$ python -q
>>> import numpy as np
>>> from numpy import linalg as LA
>>> np.set_printoptions(suppress=True, linewidth=100)
>>> def rnd(a):
...     return np.round(a, 1) + 0
... 
>>> arr = np.load("block17.npy")
>>> print(arr)
[[-0.6 -0.8 -0.3 -0.7 -1.7 -1.1 -0.7  0.1 -1.8 -0.8 -1.7 -1.4 -1.1  0.1]
 [-2.1 -1.8  0.2 -0.4 -3.  -1.6 -0.9 -0.6 -2.9 -1.5 -3.2 -1.7 -2.3 -0.1]
 [-2.3 -2.  -0.1 -0.6 -3.5 -2.5 -0.7  0.3 -3.9 -2.3 -3.4 -1.6 -2.4  0.2]
 [ 2.1  1.9  0.   0.9  3.   2.1  1.  -0.3  3.3  2.3  3.5  1.9  2.4  0.3]
 [ 1.9  1.8 -0.2  0.9  2.5  2.1  0.9  0.   3.1  1.4  3.5  2.2  1.3 -0.4]
 [ 0.6  1.7 -0.3  0.5  1.1  1.   0.8  0.   1.7  0.8  2.5  1.1  0.9 -0.6]
 [-1.3 -1.2 -0.2 -0.5 -1.9 -0.5 -0.3  0.3 -1.5 -1.3 -2.3 -1.4 -1.  -0.2]
 [-0.4 -1.  -0.2 -0.4 -1.2 -0.7 -0.2  0.2 -0.8 -0.8 -1.5 -0.9 -0.6  0. ]
 [-0.6 -0.4  0.5 -0.3 -0.3 -0.2 -0.1 -0.6 -0.3  0.1 -0.1 -0.1 -0.2  0.1]
 [-0.6 -0.6  0.  -0.3 -0.2 -0.5 -0.4 -0.2 -0.2 -0.2 -0.1 -0.5  0.2 -0.3]
 [ 1.4  1.8  0.   1.1  2.8  2.   0.6  0.5  2.8  1.9  3.2  1.6  1.7 -0.2]
 [ 0.8  1.1  0.1  0.4  1.4  0.9  0.2  0.   1.9  1.1  1.7  1.9  1.1 -0.2]
 [-1.6 -1.3  0.  -0.7 -2.3 -1.2 -0.5  0.1 -2.4 -1.3 -2.1 -1.3 -1.7 -0.3]
 [ 1.   0.2  0.2  0.5  0.8  0.8  1.   0.1  1.3  0.4  0.4  0.9  0.2  0. ]
 [-0.7 -1.   0.3  0.1 -0.7 -0.5  0.5  0.  -0.3 -0.8 -0.9 -0.9 -0.9  0.2]
 [-1.5 -1.1  0.2 -1.4 -2.2 -1.  -1.4 -0.4 -1.7 -0.8 -2.2 -1.5 -1.6 -0.3]
 [ 3.9  4.   0.2  2.1  6.   3.9  1.7  0.2  6.1  4.   6.2  4.   3.7  0.1]
 [-0.7 -0.2  0.2 -0.4 -1.3 -1.6 -1.  -0.4 -1.  -0.5 -1.1 -1.6 -0.7  0.1]
 [ 2.   1.6 -0.1  0.7  2.1  2.3  0.9  0.4  2.9  1.6  2.7  1.3  1.7  0. ]
 [ 1.   1.3 -0.2  0.6  1.1  1.4  0.4 -0.4  1.   1.2  1.9  1.2  0.7  0.1]]
>>> Uu, s, VT = LA.svd(arr)
>>> print(np.argmax(s[:-1] / (s[1:] + 1e-6)) + 1)
1
>>> print(rnd(s))
[26.1  2.4  2.1  1.7  1.6  1.5  1.3  1.1  1.   0.7  0.6  0.5  0.4  0.3]
>>> other = Uu[:, :1] @ np.diag(s[:1]) @ VT[:1]
>>> print(rnd(LA.norm(arr - other) / LA.norm(arr)))
0.2
>>> print(LA.matrix_rank(arr, rtol=0.05))
7
>>> other = arr / np.sqrt((arr ** 2).mean(axis=1, keepdims=True))
>>> print(LA.matrix_rank(other) == LA.matrix_rank(arr))
True
>>> rng = np.random.default_rng(1427)
>>> other = arr + rng.integers(-2, 3, (20, 1)) @ rng.integers(-2, 3, (1, 14))
>>> print(rnd(other))
[[-0.6 -0.8 -0.3 -0.7 -1.7 -1.1 -0.7  0.1 -1.8 -0.8 -1.7 -1.4 -1.1  0.1]
 [-0.1 -2.8  1.2 -2.4 -3.  -0.6 -2.9  0.4 -0.9 -2.5 -4.2 -0.7 -2.3 -0.1]
 [-4.3 -1.  -1.1  1.4 -3.5 -3.5  1.3 -0.7 -5.9 -1.3 -2.4 -2.6 -2.4  0.2]
 [ 4.1  0.9  1.  -1.1  3.   3.1 -1.   0.7  5.3  1.3  2.5  2.9  2.4  0.3]
 [ 3.9  0.8  0.8 -1.1  2.5  3.1 -1.1  1.   5.1  0.4  2.5  3.2  1.3 -0.4]
 [ 2.6  0.7  0.7 -1.5  1.1  2.  -1.2  1.   3.7 -0.2  1.5  2.1  0.9 -0.6]
 [-3.3 -0.2 -1.2  1.5 -1.9 -1.5  1.7 -0.7 -3.5 -0.3 -1.3 -2.4 -1.  -0.2]
 [ 1.6 -2.   0.8 -2.4 -1.2  0.3 -2.2  1.2  1.2 -1.8 -2.5  0.1 -0.6  0. ]
 [ 1.4 -1.4  1.5 -2.3 -0.3  0.8 -2.1  0.4  1.7 -0.9 -1.1  0.9 -0.2  0.1]
 [ 1.4 -1.6  1.  -2.3 -0.2  0.5 -2.4  0.8  1.8 -1.2 -1.1  0.5  0.2 -0.3]
 [ 3.4  0.8  1.  -0.9  2.8  3.  -1.4  1.5  4.8  0.9  2.2  2.6  1.7 -0.2]
 [ 0.8  1.1  0.1  0.4  1.4  0.9  0.2  0.   1.9  1.1  1.7  1.9  1.1 -0.2]
 [-5.6  0.7 -2.   3.3 -2.3 -3.2  3.5 -1.9 -6.4  0.7 -0.1 -3.3 -1.7 -0.3]
 [ 5.  -1.8  2.2 -3.5  0.8  2.8 -3.   2.1  5.3 -1.6 -1.6  2.9  0.2  0. ]
 [ 3.3 -3.   2.3 -3.9 -0.7  1.5 -3.5  2.   3.7 -2.8 -2.9  1.1 -0.9  0.2]
 [ 0.5 -2.1  1.2 -3.4 -2.2  0.  -3.4  0.6  0.3 -1.8 -3.2 -0.5 -1.6 -0.3]
 [ 7.9  2.   2.2 -1.9  6.   5.9 -2.3  2.2 10.1  2.   4.2  6.   3.7  0.1]
 [-4.7  1.8 -1.8  3.6 -1.3 -3.6  3.  -2.4 -5.   1.5  0.9 -3.6 -0.7  0.1]
 [-2.   3.6 -2.1  4.7  2.1  0.3  4.9 -1.6 -1.1  3.6  4.7 -0.7  1.7  0. ]
 [-3.   3.3 -2.2  4.6  1.1 -0.6  4.4 -2.4 -3.   3.2  3.9 -0.8  0.7  0.1]]
>>> print(np.abs(other - arr).sum(axis=1))
[ 0. 15. 15. 15. 15. 15. 15. 15. 15. 15. 15.  0. 30. 30. 30. 15. 30. 30. 30. 30.]
>>> print(rnd(LA.svd(other - arr, compute_uv=False)))
[29.9  0.   0.   0.   0.   0.   0.   0.   0.   0.   0.   0.   0.   0. ]
>>> idx = rng.permutation(14)
>>> other = arr[:, idx] * rng.choice([-1, 1], 14)
>>> print(other)
[[-1.7 -1.1 -0.1 -1.1  0.6 -0.7 -1.8  1.7  0.3 -0.8 -0.7  1.4  0.1  0.8]
 [-3.  -2.3  0.6 -1.6  2.1 -0.9 -2.9  3.2 -0.2 -1.5 -0.4  1.7 -0.1  1.8]
 [-3.5 -2.4 -0.3 -2.5  2.3 -0.7 -3.9  3.4  0.1 -2.3 -0.6  1.6  0.2  2. ]
 [ 3.   2.4  0.3  2.1 -2.1  1.   3.3 -3.5 -0.   2.3  0.9 -1.9  0.3 -1.9]
 [ 2.5  1.3 -0.   2.1 -1.9  0.9  3.1 -3.5  0.2  1.4  0.9 -2.2 -0.4 -1.8]
 [ 1.1  0.9 -0.   1.  -0.6  0.8  1.7 -2.5  0.3  0.8  0.5 -1.1 -0.6 -1.7]
 [-1.9 -1.  -0.3 -0.5  1.3 -0.3 -1.5  2.3  0.2 -1.3 -0.5  1.4 -0.2  1.2]
 [-1.2 -0.6 -0.2 -0.7  0.4 -0.2 -0.8  1.5  0.2 -0.8 -0.4  0.9  0.   1. ]
 [-0.3 -0.2  0.6 -0.2  0.6 -0.1 -0.3  0.1 -0.5  0.1 -0.3  0.1  0.1  0.4]
 [-0.2  0.2  0.2 -0.5  0.6 -0.4 -0.2  0.1 -0.  -0.2 -0.3  0.5 -0.3  0.6]
 [ 2.8  1.7 -0.5  2.  -1.4  0.6  2.8 -3.2 -0.   1.9  1.1 -1.6 -0.2 -1.8]
 [ 1.4  1.1 -0.   0.9 -0.8  0.2  1.9 -1.7 -0.1  1.1  0.4 -1.9 -0.2 -1.1]
 [-2.3 -1.7 -0.1 -1.2  1.6 -0.5 -2.4  2.1 -0.  -1.3 -0.7  1.3 -0.3  1.3]
 [ 0.8  0.2 -0.1  0.8 -1.   1.   1.3 -0.4 -0.2  0.4  0.5 -0.9  0.  -0.2]
 [-0.7 -0.9 -0.  -0.5  0.7  0.5 -0.3  0.9 -0.3 -0.8  0.1  0.9  0.2  1. ]
 [-2.2 -1.6  0.4 -1.   1.5 -1.4 -1.7  2.2 -0.2 -0.8 -1.4  1.5 -0.3  1.1]
 [ 6.   3.7 -0.2  3.9 -3.9  1.7  6.1 -6.2 -0.2  4.   2.1 -4.   0.1 -4. ]
 [-1.3 -0.7  0.4 -1.6  0.7 -1.  -1.   1.1 -0.2 -0.5 -0.4  1.6  0.1  0.2]
 [ 2.1  1.7 -0.4  2.3 -2.   0.9  2.9 -2.7  0.1  1.6  0.7 -1.3  0.  -1.6]
 [ 1.1  0.7  0.4  1.4 -1.   0.4  1.  -1.9  0.2  1.2  0.6 -1.2  0.1 -1.3]]
>>> Uu, _, VT = LA.svd(arr.T @ other)
>>> print(idx)
[ 4 12  7  5  0  6  8 10  2  9  3 11 13  1]
>>> other = np.c_[arr[:, :12] @ np.array([[4, 3, 5, 4, 0, 5, 3, 0, 2, 2, 4, 2],
...     [5, 3, 4, 2, 5, 1, 5, 4, 3, 1, 1, 4],
...     [5, 5, 3, 1, 2, 3, 1, 3, 4, 1, 1, 1],
...     [3, 2, 1, 1, 2, 0, 3, 2, 0, 0, 5, 0],
...     [5, 1, 3, 3, 2, 4, 5, 5, 3, 3, 5, 0],
...     [4, 3, 0, 2, 1, 1, 1, 0, 3, 2, 2, 1],
...     [3, 5, 0, 3, 3, 5, 1, 3, 2, 3, 1, 0],
...     [0, 0, 3, 3, 2, 3, 4, 2, 5, 4, 0, 4],
...     [3, 0, 1, 1, 4, 0, 2, 3, 2, 2, 4, 0],
...     [0, 2, 1, 5, 5, 2, 0, 1, 1, 4, 4, 4],
...     [2, 3, 0, 1, 1, 3, 1, 0, 1, 5, 4, 5],
...     [2, 1, 5, 5, 0, 3, 1, 0, 0, 5, 3, 1]]), np.array([2, 1, 1, 3, 2, 0, 1, 2, 0, 1, 2, 0, 0, 1, 0, 3, 1, 1, 0, 3])]
>>> print(rnd(other))
[[-36.6 -23.7 -22.2 -28.6 -25.3 -26.7 -24.8 -22.1 -20.2 -33.6 -39.8 -18.5   2. ]
 [-60.2 -38.1 -41.2 -51.  -43.2 -49.3 -46.9 -36.5 -37.9 -59.4 -66.6 -38.9   1. ]
 [-72.8 -45.5 -44.2 -57.4 -52.9 -52.5 -51.1 -42.5 -42.4 -65.1 -80.7 -41.8   1. ]
 [ 67.7  45.1  42.2  56.2  50.   51.4  47.4  39.   38.1  63.9  77.1  41.3   3. ]
 [ 62.6  40.7  40.   50.9  43.1  47.2  44.6  34.3  35.1  60.1  69.9  38.2   2. ]
 [ 35.1  24.7  20.7  27.4  27.8  25.6  25.8  20.7  19.7  34.9  37.9  25.5   0. ]
 [-38.  -25.3 -27.  -32.3 -26.8 -30.7 -27.4 -22.  -19.9 -37.1 -44.5 -25.    1. ]
 [-25.4 -17.3 -16.1 -20.  -18.2 -18.3 -17.7 -14.8 -13.6 -23.6 -27.5 -16.5   2. ]
 [ -6.7  -2.7  -6.8  -6.8  -4.7  -6.   -9.2  -4.5  -5.7  -6.3  -7.3  -5.1   0. ]
 [-12.3  -9.1  -9.8 -11.1  -8.   -9.7  -9.4  -6.4  -7.6  -9.6 -10.4  -6.7   1. ]
 [ 59.7  38.6  37.9  49.5  45.5  44.7  45.5  36.5  37.   58.   67.9  39.2   2. ]
 [ 34.5  21.3  25.8  31.1  25.6  25.9  24.7  19.9  19.2  35.6  39.9  21.8   0. ]
 [-46.8 -28.7 -30.7 -37.7 -33.2 -34.7 -34.4 -27.9 -26.3 -41.9 -52.7 -26.2   0. ]
 [ 24.2  16.7  15.8  20.6  15.6  19.8  15.8  13.9  14.1  20.5  24.6   8.7   1. ]
 [-14.5  -8.3 -14.2 -15.7 -10.7 -11.4 -12.4  -6.6  -8.1 -16.5 -17.7 -14.2   0. ]
 [-46.4 -31.5 -30.5 -38.8 -31.3 -38.7 -36.1 -28.5 -26.3 -43.4 -51.6 -25.5   3. ]
 [132.3  85.7  86.9 109.7  96.6  99.7  97.   78.6  77.1 122.9 147.   79.7   1. ]
 [-28.3 -19.5 -18.7 -27.3 -17.  -25.2 -19.5 -14.8 -17.5 -30.6 -30.7 -14.3   1. ]
 [ 56.7  37.8  35.3  46.7  41.5  42.9  41.1  31.8  35.5  52.9  61.7  35.4   0. ]
 [ 32.8  23.7  20.5  28.   23.2  24.   21.9  15.9  16.5  31.1  36.8  22.3   3. ]]
>>> print(rnd(LA.norm(other - arr @ LA.lstsq(arr, other)[0], axis=0)))
[0.  0.  0.  0.  0.  0.  0.  0.  0.  0.  0.  0.  3.3]
>>> print(rnd(LA.lstsq(arr, other[:, 0])[0]))
[4. 5. 5. 3. 5. 4. 3. 0. 3. 0. 2. 2. 0. 0.]
>>> print(rnd(LA.norm(LA.qr(arr)[0].T @ other, axis=0) ** 2 / ((other ** 2).sum(axis=0) + 1e-12)))
[1.  1.  1.  1.  1.  1.  1.  1.  1.  1.  1.  1.  0.8]
>>> m1 = np.array([[3.0, 1.0, 0.0, 0.0, 0.0, 0.0, 0.0, 0.0],
...     [0.0, 3.0, 1.0, 0.0, 0.0, 0.0, 0.0, 0.0],
...     [0.0, 0.0, 3.0, 1.0, 0.0, 0.0, 0.0, 0.0],
...     [0.0, 0.0, 0.0, 3.0, 1.0, 0.0, 0.0, 0.0],
...     [0.0, 0.0, 0.0, 0.0, 3.0, 1.0, 0.0, 0.0],
...     [0.0, 0.0, 0.0, 0.0, 0.0, 3.0, 1.0, 0.0],
...     [0.0, 0.0, 0.0, 0.0, 0.0, 0.0, 3.0, 1.0],
...     [0.0, 0.0, 0.0, 0.0, 0.0, 0.0, 0.0, 3.0]])
>>> # triangular: eigenvalues sit on the diagonal
>>> def softmax(z):
...     e = np.exp(z - z.max(axis=-1, keepdims=True))
...     return e / e.sum(axis=-1, keepdims=True)
... 
>>> print(rnd(softmax(m1).sum(axis=1)))
[1. 1. 1. 1. 1. 1. 1. 1.]
>>> print(rnd(softmax(m1[4] + 2)))
[0.  0.  0.  0.  0.7 0.1 0.  0. ]
>>> S = m1 @ m1.T / np.sqrt(8)
>>> print(rnd(softmax(S + np.triu(np.full(S.shape, -np.inf), 1))))
[[1.  0.  0.  0.  0.  0.  0.  0. ]
 [0.1 0.9 0.  0.  0.  0.  0.  0. ]
 [0.  0.1 0.9 0.  0.  0.  0.  0. ]
 [0.  0.  0.1 0.9 0.  0.  0.  0. ]
 [0.  0.  0.  0.1 0.9 0.  0.  0. ]
 [0.  0.  0.  0.  0.1 0.8 0.  0. ]
 [0.  0.  0.  0.  0.  0.1 0.8 0. ]
 [0.  0.  0.  0.  0.  0.  0.1 0.7]]
>>> print(rnd(softmax(S)[4] @ m1))
[0.1 0.1 0.1 0.2 2.3 1.  0.1 0.1]
>>> print(rnd(softmax(S)))
[[0.8 0.1 0.  0.  0.  0.  0.  0. ]
 [0.1 0.8 0.1 0.  0.  0.  0.  0. ]
 [0.  0.1 0.8 0.1 0.  0.  0.  0. ]
 [0.  0.  0.1 0.8 0.1 0.  0.  0. ]
 [0.  0.  0.  0.1 0.8 0.1 0.  0. ]
 [0.  0.  0.  0.  0.1 0.8 0.1 0. ]
 [0.  0.  0.  0.  0.  0.1 0.8 0.1]
 [0.  0.  0.  0.  0.  0.  0.1 0.7]]
>>> other = m1 / LA.norm(m1, axis=1, keepdims=True)
>>> gram = other @ other.T
>>> print(rnd(gram))
[[1.  0.3 0.  0.  0.  0.  0.  0. ]
 [0.3 1.  0.3 0.  0.  0.  0.  0. ]
 [0.  0.3 1.  0.3 0.  0.  0.  0. ]
 [0.  0.  0.3 1.  0.3 0.  0.  0. ]
 [0.  0.  0.  0.3 1.  0.3 0.  0. ]
 [0.  0.  0.  0.  0.3 1.  0.3 0. ]
 [0.  0.  0.  0.  0.  0.3 1.  0.3]
 [0.  0.  0.  0.  0.  0.  0.3 1. ]]
>>> print(np.argwhere(np.triu(np.abs(gram) > 0.95, 1)))
[]
>>> idx = rng.integers(0, 2, 14)
>>> K = (idx[:, None] == idx) * -3 + np.eye(14)
>>> print(K)
[[-2.  0.  0.  0.  0.  0. -3. -3.  0.  0. -3. -3.  0.  0.]
 [ 0. -2. -3. -3. -3. -3.  0.  0. -3. -3.  0.  0. -3. -3.]
 [ 0. -3. -2. -3. -3. -3.  0.  0. -3. -3.  0.  0. -3. -3.]
 [ 0. -3. -3. -2. -3. -3.  0.  0. -3. -3.  0.  0. -3. -3.]
 [ 0. -3. -3. -3. -2. -3.  0.  0. -3. -3.  0.  0. -3. -3.]
 [ 0. -3. -3. -3. -3. -2.  0.  0. -3. -3.  0.  0. -3. -3.]
 [-3.  0.  0.  0.  0.  0. -2. -3.  0.  0. -3. -3.  0.  0.]
 [-3.  0.  0.  0.  0.  0. -3. -2.  0.  0. -3. -3.  0.  0.]
 [ 0. -3. -3. -3. -3. -3.  0.  0. -2. -3.  0.  0. -3. -3.]
 [ 0. -3. -3. -3. -3. -3.  0.  0. -3. -2.  0.  0. -3. -3.]
 [-3.  0.  0.  0.  0.  0. -3. -3.  0.  0. -2. -3.  0.  0.]
 [-3.  0.  0.  0.  0.  0. -3. -3.  0.  0. -3. -2.  0.  0.]
 [ 0. -3. -3. -3. -3. -3.  0.  0. -3. -3.  0.  0. -2. -3.]
 [ 0. -3. -3. -3. -3. -3.  0.  0. -3. -3.  0.  0. -3. -2.]]
>>> idx = rng.permutation(14)
>>> print(idx)
[ 6  4  5 12  9  2 10  8  0 13 11  7  1  3]
>>> other = K[idx][:, idx]
>>> print(np.allclose(other, K))
False
>>> print(rnd(np.sort(np.abs(LA.eigvals(other)))))
[ 1.  1.  1.  1.  1.  1.  1.  1.  1.  1.  1.  1. 14. 26.]
>>> Uu, s, VT = LA.svd(K)
>>> print(np.argmax(s[:-1] / (s[1:] + 1e-6)) + 1)
2
>>> other = Uu[:, :2] @ np.diag(s[:2]) @ VT[:2]
>>> print(rnd(np.abs(K - other).max()))
0.9
>>> print(LA.matrix_rank(K, rtol=0.05))
2
>>> print(rnd(LA.norm(K - other, 2)), rnd(s[2]))
1.0 1.0
>>> print(rnd(LA.norm(K - other) / LA.norm(K)))
0.1
>>> gram = K.T @ K
>>> print(rnd(LA.eigvalsh(gram)[::-1]))
[676. 196.   1.   1.   1.   1.   1.   1.   1.   1.   1.   1.   1.   1.]
>>> print(rnd(LA.svd(K, compute_uv=False) ** 2))
[676. 196.   1.   1.   1.   1.   1.   1.   1.   1.   1.   1.   1.   1.]
>>> print(LA.matrix_rank(gram))
14
>>> E = np.load("a.npy")
>>> print(rnd(E))
[[-0.6  0.4  0.3  0.1 -0.3  0.4 -0.5]
 [-0.1 -0.5  0.   0.4  0.5  0.5 -0.2]
 [-0.4  0.  -0.3  0.6 -0.3  0.   0.5]
 [ 0.5  0.2 -0.3  0.  -0.3  0.7  0.1]
 [ 0.4  0.1 -0.2  0.6 -0.1 -0.3 -0.6]
 [-0.3  0.1 -0.8 -0.3  0.2  0.  -0.3]
 [ 0.  -0.7  0.  -0.2 -0.6  0.  -0.2]]
>>> # keeps lengths
>>> gram = E.T @ E
>>> print(rnd(LA.svd(E, compute_uv=False) ** 2))
[1. 1. 1. 1. 1. 1. 1.]
>>> print(rnd(np.trace(gram)), rnd((E ** 2).sum()))
7.0 7.0
>>> print(np.allclose(gram, gram.T))
True
>>> print(rnd(np.diag(gram)))
[1. 1. 1. 1. 1. 1. 1.]
>>> print(rnd(E.T @ E))
[[1. 0. 0. 0. 0. 0. 0.]
 [0. 1. 0. 0. 0. 0. 0.]
 [0. 0. 1. 0. 0. 0. 0.]
 [0. 0. 0. 1. 0. 0. 0.]
 [0. 0. 0. 0. 1. 0. 0.]
 [0. 0. 0. 0. 0. 1. 0.]
 [0. 0. 0. 0. 0. 0. 1.]]
>>> print(rnd(E @ E.T))
[[1. 0. 0. 0. 0. 0. 0.]
 [0. 1. 0. 0. 0. 0. 0.]
 [0. 0. 1. 0. 0. 0. 0.]
 [0. 0. 0. 1. 0. 0. 0.]
 [0. 0. 0. 0. 1. 0. 0.]
 [0. 0. 0. 0. 0. 1. 0.]
 [0. 0. 0. 0. 0. 0. 1.]]
>>> print(rnd(LA.norm(E, axis=0)))
[1. 1. 1. 1. 1. 1. 1.]
>>> Q, R = LA.qr(E)
>>> print(rnd(Q.T @ Q))
[[1. 0. 0. 0. 0. 0. 0.]
 [0. 1. 0. 0. 0. 0. 0.]
 [0. 0. 1. 0. 0. 0. 0.]
 [0. 0. 0. 1. 0. 0. 0.]
 [0. 0. 0. 0. 1. 0. 0.]
 [0. 0. 0. 0. 0. 1. 0.]
 [0. 0. 0. 0. 0. 0. 1.]]
>>> print(np.trace(Q @ Q.T))
7.0
>>> print(rnd(Q))
[[-0.6  0.4  0.3  0.1 -0.3  0.4 -0.5]
 [-0.1 -0.5  0.   0.4  0.5  0.5 -0.2]
 [-0.4  0.  -0.3  0.6 -0.3  0.   0.5]
 [ 0.5  0.2 -0.3  0.  -0.3  0.7  0.1]
 [ 0.4  0.1 -0.2  0.6 -0.1 -0.3 -0.6]
 [-0.3  0.1 -0.8 -0.3  0.2  0.  -0.3]
 [ 0.  -0.7  0.  -0.2 -0.6  0.  -0.2]]
>>> print(rnd(np.abs(np.diag(R))))
[1. 1. 1. 1. 1. 1. 1.]
